>>> import numpy as np
>>> import numpy.linalg as la
>>> np.set_printoptions(precision=1, suppress=True, linewidth=140, floatmode="fixed")
>>> tidy = lambda a: np.round(a, 1) + 0
>>> X = np.load("out11.npy")
>>> X
array([[4, 1],
       [3, 5],
       [3, 5],
       [5, 4],
       [0, 5]])
>>> rng = np.random.default_rng(537)
>>> B = X + rng.integers(-2, 3, (5, 1)) @ rng.integers(-2, 3, (1, 2))
>>> B
array([[ 5, -1],
       [ 4,  3],
       [ 1,  9],
       [ 3,  8],
       [ 1,  3]])
>>> np.abs(B - X).sum(axis=1)
array([3, 3, 6, 6, 3])
>>> B - X
array([[ 1, -2],
       [ 1, -2],
       [-2,  4],
       [-2,  4],
       [ 1, -2]])
>>> B = X / np.sqrt((X ** 2).mean(axis=1, keepdims=True))
>>> tidy(la.norm(B, axis=1))
array([1.4, 1.4, 1.4, 1.4, 1.4])
>>> tidy(B[1])
array([0.7, 1.2])
>>> vec = np.array([-2, 0])
>>> y = X @ vec
>>> tidy(la.solve(X.T @ X, X.T @ y))
array([-2.0,  0.0])
>>> y = y + 0.1 * rng.normal(size=5)
>>> tidy(y)
array([ -8.0,  -5.9,  -6.0, -10.1,   0.1])
>>> b, *_ = la.lstsq(X, y)
>>> tidy(X.T @ (y - X @ b))
array([0.0, 0.0])
>>> tidy(b)
array([-2.0,  0.0])
>>> W0 = np.array([[-3.9, 8.6, -6.7, 5.5, 0.1, -6.1],
...     [-5.7, 11.8, -9.2, 8.9, -0.1, -8.8],
...     [3.9, 0.0, 3.5, -1.1, -2.2, -0.6],
...     [8.3, -7.9, 9.5, -7.2, -1.8, 5.4],
...     [2.0, 3.9, -0.1, 2.3, -2.2, -3.8],
...     [1.9, -4.2, 2.8, -2.6, 0.2, 2.7]])
>>> np.allclose(W0, W0.T)
False
>>> np.trace(W0)
np.float64(4.7)
>>> tidy((W0 + W0.T) / 2)
array([[-3.9,  1.4, -1.4,  6.9,  1.0, -2.1],
       [ 1.4, 11.8, -4.6,  0.5,  1.9, -6.5],
       [-1.4, -4.6,  3.5,  4.2, -1.2,  1.1],
       [ 6.9,  0.5,  4.2, -7.2,  0.2,  1.4],
       [ 1.0,  1.9, -1.2,  0.2, -2.2, -1.8],
       [-2.1, -6.5,  1.1,  1.4, -1.8,  2.7]])
>>> tidy((W0 - W0.T) / 2)
array([[ 0.0,  7.2, -5.3, -1.4, -1.0, -4.0],
       [-7.2,  0.0, -4.6,  8.4, -2.0, -2.3],
       [ 5.3,  4.6,  0.0, -5.3, -1.0, -1.7],
       [ 1.4, -8.4,  5.3,  0.0, -2.0,  4.0],
       [ 1.0,  2.0,  1.0,  2.0,  0.0, -2.0],
       [ 4.0,  2.3,  1.7, -4.0,  2.0,  0.0]])
>>> W0.inv()
Traceback (most recent call last):
  File "<python-input-27>", line 1, in <module>
    W0.inv()
    ^^^^^^
AttributeError: 'numpy.ndarray' object has no attribute 'inv'
>>> np.allclose(W0 @ W0.T, W0.T @ W0)
False
>>> lab = rng.permutation(6)
>>> lab
array([0, 4, 1, 2, 3, 5])
>>> B = W0[lab][:, lab]
>>> tidy(np.trace(B))
np.float64(4.7)
>>> tidy(la.det(B)), tidy(la.det(W0[lab]))
(np.float64(3.4), np.float64(-3.4))
>>> tidy(np.sort(np.abs(la.eigvals(B))))
array([0.2, 0.6, 0.8, 2.3, 2.3, 5.4])
>>> np.allclose(B, W0)
False
>>> np.diag(B)
array([-3.9, -2.2, 11.8,  3.5, -7.2,  2.7])
>>> mat = np.loadtxt("layer14.csv", delimiter=",")
>>> mat
array([[  2.4,  -1.6,  10.4,   1.8,   4.9,   3.0,  -9.3],
       [ -0.9,   8.8,  -7.6,   1.9,   3.0,   7.1,  -2.5],
       [ -5.9,  -2.7,   0.6,  -7.4,   0.6,   5.0,  -1.4],
       [ -4.6,  -3.8,  -4.5,  -1.8,  -5.9,  -8.2, -12.0],
       [  3.0, -12.7,  -4.8,   7.1,   2.4,   6.9,  -1.7],
       [-10.0,   0.2,   4.4,   7.3,   5.5,   0.8,   3.9],
       [  0.2,  -1.1,  -7.3,  -3.9,  10.1,  -6.7,  -4.1]])
>>> B = mat / np.sqrt((mat ** 2).mean(axis=1, keepdims=True))
>>> tidy(B[4])
array([ 0.5, -1.9, -0.7,  1.1,  0.4,  1.1, -0.3])
>>> la.matrix_rank(B) == la.matrix_rank(mat)
np.True_
>>> theta = np.radians(120)
>>> R = np.eye(7)
>>> R[6, 6] = R[5, 5] = np.cos(theta)
>>> R[6, 5], R[5, 6] = -np.sin(theta), np.sin(theta)
>>> tidy(R)
array([[ 1.0,  0.0,  0.0,  0.0,  0.0,  0.0,  0.0],
       [ 0.0,  1.0,  0.0,  0.0,  0.0,  0.0,  0.0],
       [ 0.0,  0.0,  1.0,  0.0,  0.0,  0.0,  0.0],
       [ 0.0,  0.0,  0.0,  1.0,  0.0,  0.0,  0.0],
       [ 0.0,  0.0,  0.0,  0.0,  1.0,  0.0,  0.0],
       [ 0.0,  0.0,  0.0,  0.0,  0.0, -0.5,  0.9],
       [ 0.0,  0.0,  0.0,  0.0,  0.0, -0.9, -0.5]])
>>> B = mat @ R.T
>>> np.allclose(la.norm(mat, axis=1), la.norm(B, axis=1))
True
>>> tidy(np.abs(B - mat).max(axis=0))
array([ 0.0,  0.0,  0.0,  0.0,  0.0, 12.8, 25.1])
>>> tidy(B)
array([[  2.4,  -1.6,  10.4,   1.8,   4.9,  -9.6,   2.1],
       [ -0.9,   8.8,  -7.6,   1.9,   3.0,  -5.7,  -4.9],
       [ -5.9,  -2.7,   0.6,  -7.4,   0.6,  -3.7,  -3.6],
       [ -4.6,  -3.8,  -4.5,  -1.8,  -5.9,  -6.3,  13.1],
       [  3.0, -12.7,  -4.8,   7.1,   2.4,  -4.9,  -5.1],
       [-10.0,   0.2,   4.4,   7.3,   5.5,   3.0,  -2.6],
       [  0.2,  -1.1,  -7.3,  -3.9,  10.1,  -0.2,   7.9]])
>>> np.allclose(mat @ mat.T, B @ B.T)
True
>>> u = np.array([3, 1, 9])
>>> tidy(np.cross(B[6, :3], B[5, :3]))
array([ -3.4,  72.1, -11.0])
>>> tidy(np.polyval(u, B[6]))
array([  9.3,  11.5, 161.6,  50.7, 325.1,   8.9, 201.8])
>>> B = mat / la.norm(mat, axis=1, keepdims=True)
>>> G = B @ B.T
>>> tidy(la.norm(B, axis=1))
array([1.0, 1.0, 1.0, 1.0, 1.0, 1.0, 1.0])
>>> (G - 2 * np.eye(7)).round(6).argmax(axis=1)
array([4, 6, 3, 6, 0, 0, 3])
>>> B = np.array([[0, -1, 0, 1, 1, 2, -1],
...     [1, 2, -2, -1, -2, -2, 0],
...     [2, 2, 1, 1, 0, 1, 0],
...     [2, -1, -1, 1, 0, -1, -2],
...     [-1, 0, 1, 2, 0, -2, -1],
...     [0, 2, 0, 2, 1, 2, -2],
...     [-1, 0, -1, 2, -2, -2, 0]])
>>> data = np.triu(B)
>>> data
array([[ 0, -1,  0,  1,  1,  2, -1],
       [ 0,  2, -2, -1, -2, -2,  0],
       [ 0,  0,  1,  1,  0,  1,  0],
       [ 0,  0,  0,  1,  0, -1, -2],
       [ 0,  0,  0,  0,  0, -2, -1],
       [ 0,  0,  0,  0,  0,  2, -2],
       [ 0,  0,  0,  0,  0,  0,  0]])
>>> [int(la.matrix_rank(la.matrix_power(data, p))) for p in range(1, 8)]
[5, 4, 4, 4, 4, 4, 4]
>>> data @ data
array([[ 0, -2,  2,  2,  2,  3, -7],
       [ 0,  4, -6, -5, -4, -5,  8],
       [ 0,  0,  1,  2,  0,  2, -4],
       [ 0,  0,  0,  1,  0, -3,  0],
       [ 0,  0,  0,  0,  0, -4,  4],
       [ 0,  0,  0,  0,  0,  4, -4],
       [ 0,  0,  0,  0,  0,  0,  0]])
>>> tidy(np.sort(la.eigvals(data)))
array([0.0, 0.0, 0.0, 1.0, 1.0, 2.0, 2.0])
>>> Uu, s = la.svd(data)
Traceback (most recent call last):
  File "<python-input-65>", line 1, in <module>
    Uu, s = la.svd(data)
    ^^^^^
ValueError: too many values to unpack (expected 2)
>>> Uu, s, Vh = la.svd(data, full_matrices=False)
>>> tidy(Vh @ Vh.T)
array([[1.0, 0.0, 0.0, 0.0, 0.0, 0.0, 0.0],
       [0.0, 1.0, 0.0, 0.0, 0.0, 0.0, 0.0],
       [0.0, 0.0, 1.0, 0.0, 0.0, 0.0, 0.0],
       [0.0, 0.0, 0.0, 1.0, 0.0, 0.0, 0.0],
       [0.0, 0.0, 0.0, 0.0, 1.0, 0.0, 0.0],
       [0.0, 0.0, 0.0, 0.0, 0.0, 1.0, 0.0],
       [0.0, 0.0, 0.0, 0.0, 0.0, 0.0, 1.0]])
>>> tidy(np.cumsum(s ** 2) / np.sum(s ** 2))
array([0.6, 0.8, 0.9, 1.0, 1.0, 1.0, 1.0])
>>> np.allclose(Uu * s @ Vh, data)
True
>>> tidy(Uu.T @ Uu)
array([[1.0, 0.0, 0.0, 0.0, 0.0, 0.0, 0.0],
       [0.0, 1.0, 0.0, 0.0, 0.0, 0.0, 0.0],
       [0.0, 0.0, 1.0, 0.0, 0.0, 0.0, 0.0],
       [0.0, 0.0, 0.0, 1.0, 0.0, 0.0, 0.0],
       [0.0, 0.0, 0.0, 0.0, 1.0, 0.0, 0.0],
       [0.0, 0.0, 0.0, 0.0, 0.0, 1.0, 0.0],
       [0.0, 0.0, 0.0, 0.0, 0.0, 0.0, 1.0]])
>>> T = np.stack([data, 5 * data, data[::-1]])
>>> T.sum(axis=0)
array([[  0,  -6,   0,   6,   6,  12,  -6],
       [  0,  12, -12,  -6, -12, -10,  -2],
       [  0,   0,   6,   6,   0,   4,  -1],
       [  0,   0,   0,   7,   0,  -7, -14],
       [  0,   0,   1,   1,   0, -11,  -6],
       [  0,   2,  -2,  -1,  -2,  10, -12],
       [  0,  -1,   0,   1,   1,   2,  -1]])
>>> T.shape
(3, 7, 7)
>>> la.matrix_rank(T)
array([5, 5, 5])
>>> r = la.matrix_rank(data)
>>> r
np.int64(5)
>>> ns = la.svd(data)[2][r:].T
>>> [int(la.matrix_rank(data[:, :j + 1])) for j in range(7)]
[0, 1, 2, 3, 3, 4, 5]
>>> u = np.array([3, 3, 3, 0])
>>> g = np.array([6, -7, 2, -2])
>>> A = np.outer(u, g)
>>> A
array([[ 18, -21,   6,  -6],
       [ 18, -21,   6,  -6],
       [ 18, -21,   6,  -6],
       [  0,   0,   0,   0]])
>>> vec = np.array([3, 3, 1, 1])
>>> (A * vec).sum(axis=1)
array([-9, -9, -9,  0])
>>> A * vec
array([[ 54, -63,   6,  -6],
       [ 54, -63,   6,  -6],
       [ 54, -63,   6,  -6],
       [  0,   0,   0,   0]])
>>> A @ np.eye(4)[1]
array([-21.0, -21.0, -21.0,   0.0])
>>> la.norm(A @ vec) <= la.norm(A, 2) * la.norm(vec) + 1e-9
np.True_
>>> Uu, s, Vh = la.svd(A)
>>> evecs = Vh[:(s > 1e-8).sum()]
>>> vec = A[3] + 5 * A[2] + rng.integers(2) * np.eye(4)[0]
>>> vec
array([  90.0, -105.0,   30.0,  -30.0])
>>> tidy(np.diag(evecs.T @ evecs))
array([0.4, 0.5, 0.0, 0.0])
>>> tidy(la.norm(vec - evecs.T @ evecs @ vec))
np.float64(0.0)
>>> tidy(evecs.T @ evecs)
array([[ 0.4, -0.5,  0.1, -0.1],
       [-0.5,  0.5, -0.2,  0.2],
       [ 0.1, -0.2,  0.0,  0.0],
       [-0.1,  0.2,  0.0,  0.0]])
>>> np.argsort(-la.norm(A, axis=0).round(6), kind="stable")[:3]
array([1, 0, 2])
>>> la.matrix_rank(A, rtol=0.1)
np.int64(1)
>>> la.cond(A) > 100
np.True_
>>> feats = np.loadtxt("test6.csv", delimiter=",")
>>> tidy(feats)
array([[ 1.0,  0.0,  0.0,  0.0,  0.0,  0.0,  0.0],
       [ 0.0, -0.5,  0.0,  0.0,  0.9,  0.0,  0.0],
       [ 0.0,  0.0,  1.0,  0.0,  0.0,  0.0,  0.0],
       [ 0.0,  0.0,  0.0,  1.0,  0.0,  0.0,  0.0],
       [ 0.0, -0.9,  0.0,  0.0, -0.5,  0.0,  0.0],
       [ 0.0,  0.0,  0.0,  0.0,  0.0,  1.0,  0.0],
       [ 0.0,  0.0,  0.0,  0.0,  0.0,  0.0,  1.0]])
>>> vec = np.array([2, 0, 3, 1, 4, 4, 2])
>>> y = feats @ vec
>>> b, lr = np.zeros(7), 1 / la.norm(feats, 2) ** 2
>>> for i in range(200):
...     b -= lr * feats.T @ (feats @ b - y)
...     if i % 50 == 0: print(i, round(la.norm(feats @ b - y), 1))
... 
0 0.0
50 0.0
100 0.0
150 0.0
>>> tidy(b)
array([2.0, 0.0, 3.0, 1.0, 4.0, 4.0, 2.0])
>>> tidy(la.cond(feats))
np.float64(1.0)
>>> tidy(la.svd(feats, compute_uv=False))
array([1.0, 1.0, 1.0, 1.0, 1.0, 1.0, 1.0])
>>> tidy(la.pinv(feats))
array([[ 1.0,  0.0,  0.0,  0.0,  0.0,  0.0,  0.0],
       [ 0.0, -0.5,  0.0,  0.0, -0.9,  0.0,  0.0],
       [ 0.0,  0.0,  1.0,  0.0,  0.0,  0.0,  0.0],
       [ 0.0,  0.0,  0.0,  1.0,  0.0,  0.0,  0.0],
       [ 0.0,  0.9,  0.0,  0.0, -0.5,  0.0,  0.0],
       [ 0.0,  0.0,  0.0,  0.0,  0.0,  1.0,  0.0],
       [ 0.0,  0.0,  0.0,  0.0,  0.0,  0.0,  1.0]])
>>> tidy(feats @ feats)
array([[ 1.0,  0.0,  0.0,  0.0,  0.0,  0.0,  0.0],
       [ 0.0, -0.5,  0.0,  0.0, -0.9,  0.0,  0.0],
       [ 0.0,  0.0,  1.0,  0.0,  0.0,  0.0,  0.0],
       [ 0.0,  0.0,  0.0,  1.0,  0.0,  0.0,  0.0],
       [ 0.0,  0.9,  0.0,  0.0, -0.5,  0.0,  0.0],
       [ 0.0,  0.0,  0.0,  0.0,  0.0,  1.0,  0.0],
       [ 0.0,  0.0,  0.0,  0.0,  0.0,  0.0,  1.0]])
>>> (la.matrix_power((feats != 0) + (feats.T != 0) + np.eye(7), 7) > 0).astype(int)
array([[1, 0, 0, 0, 0, 0, 0],
       [0, 1, 0, 0, 1, 0, 0],
       [0, 0, 1, 0, 0, 0, 0],
       [0, 0, 0, 1, 0, 0, 0],
       [0, 1, 0, 0, 1, 0, 0],
       [0, 0, 0, 0, 0, 1, 0],
       [0, 0, 0, 0, 0, 0, 1]])
>>> Uu, s, Vh = la.svd(feats, full_matrices=False)
>>> tidy(s)
array([1.0, 1.0, 1.0, 1.0, 1.0, 1.0, 1.0])
>>> tidy(Uu.T @ Uu)
array([[1.0, 0.0, 0.0, 0.0, 0.0, 0.0, 0.0],
       [0.0, 1.0, 0.0, 0.0, 0.0, 0.0, 0.0],
       [0.0, 0.0, 1.0, 0.0, 0.0, 0.0, 0.0],
       [0.0, 0.0, 0.0, 1.0, 0.0, 0.0, 0.0],
       [0.0, 0.0, 0.0, 0.0, 1.0, 0.0, 0.0],
       [0.0, 0.0, 0.0, 0.0, 0.0, 1.0, 0.0],
       [0.0, 0.0, 0.0, 0.0, 0.0, 0.0, 1.0]])
>>> Uu.shape, s.shape, Vh.shape
((7, 7), (7,), (7, 7))
>>> B = la.inv(feats)
>>> np.allclose(B, feats.T)
True
>>> tidy(la.det(feats) * la.det(B))
np.float64(1.0)
>>> tidy(la.cond(feats))
np.float64(1.0)
>>> tidy(B)
array([[ 1.0,  0.0,  0.0,  0.0,  0.0,  0.0,  0.0],
       [ 0.0, -0.5,  0.0,  0.0, -0.9,  0.0,  0.0],
       [ 0.0,  0.0,  1.0,  0.0,  0.0,  0.0,  0.0],
       [ 0.0,  0.0,  0.0,  1.0,  0.0,  0.0,  0.0],
       [ 0.0,  0.9,  0.0,  0.0, -0.5,  0.0,  0.0],
       [ 0.0,  0.0,  0.0,  0.0,  0.0,  1.0,  0.0],
       [ 0.0,  0.0,  0.0,  0.0,  0.0,  0.0,  1.0]])
>>> tidy(la.inv(B))
array([[ 1.0,  0.0,  0.0,  0.0,  0.0,  0.0,  0.0],
       [ 0.0, -0.5,  0.0,  0.0,  0.9,  0.0,  0.0],
       [ 0.0,  0.0,  1.0,  0.0,  0.0,  0.0,  0.0],
       [ 0.0,  0.0,  0.0,  1.0,  0.0,  0.0,  0.0],
       [ 0.0, -0.9,  0.0,  0.0, -0.5,  0.0,  0.0],
       [ 0.0,  0.0,  0.0,  0.0,  0.0,  1.0,  0.0],
       [ 0.0,  0.0,  0.0,  0.0,  0.0,  0.0,  1.0]])
>>> E = np.loadtxt("run9.csv", delimiter=",")
>>> E
array([[ 1.0, -2.0,  4.0],
       [ 1.0, -1.0,  1.0],
       [ 1.0,  0.0,  0.0],
       [ 1.0,  1.0,  1.0],
       [ 1.0,  2.0,  4.0],
       [ 1.0,  3.0,  9.0],
       [ 1.0,  4.0, 16.0]])
>>> def softmax(z):
...     e = np.exp(z - z.max(axis=-1, keepdims=True))
...     return e / e.sum(axis=-1, keepdims=True)
... 
>>> tidy(softmax(10 * E[4]))
array([0.0, 0.0, 1.0])
>>> att = E @ E.T / np.sqrt(3)
>>> tidy(softmax(att + np.triu(np.full(att.shape, -np.inf), 1)))
array([[1.0, 0.0, 0.0, 0.0, 0.0, 0.0, 0.0],
       [0.9, 0.1, 0.0, 0.0, 0.0, 0.0, 0.0],
       [0.3, 0.3, 0.3, 0.0, 0.0, 0.0, 0.0],
       [0.4, 0.1, 0.1, 0.4, 0.0, 0.0, 0.0],
       [0.0, 0.0, 0.0, 0.0, 1.0, 0.0, 0.0],
       [0.0, 0.0, 0.0, 0.0, 0.0, 1.0, 0.0],
       [0.0, 0.0, 0.0, 0.0, 0.0, 0.0, 1.0]])
>>> tidy(softmax(att)[4] @ E)
array([ 1.0,  4.0, 16.0])
>>> softmax(att).round(6).argmax(axis=1)
array([6, 6, 0, 6, 6, 6, 6])
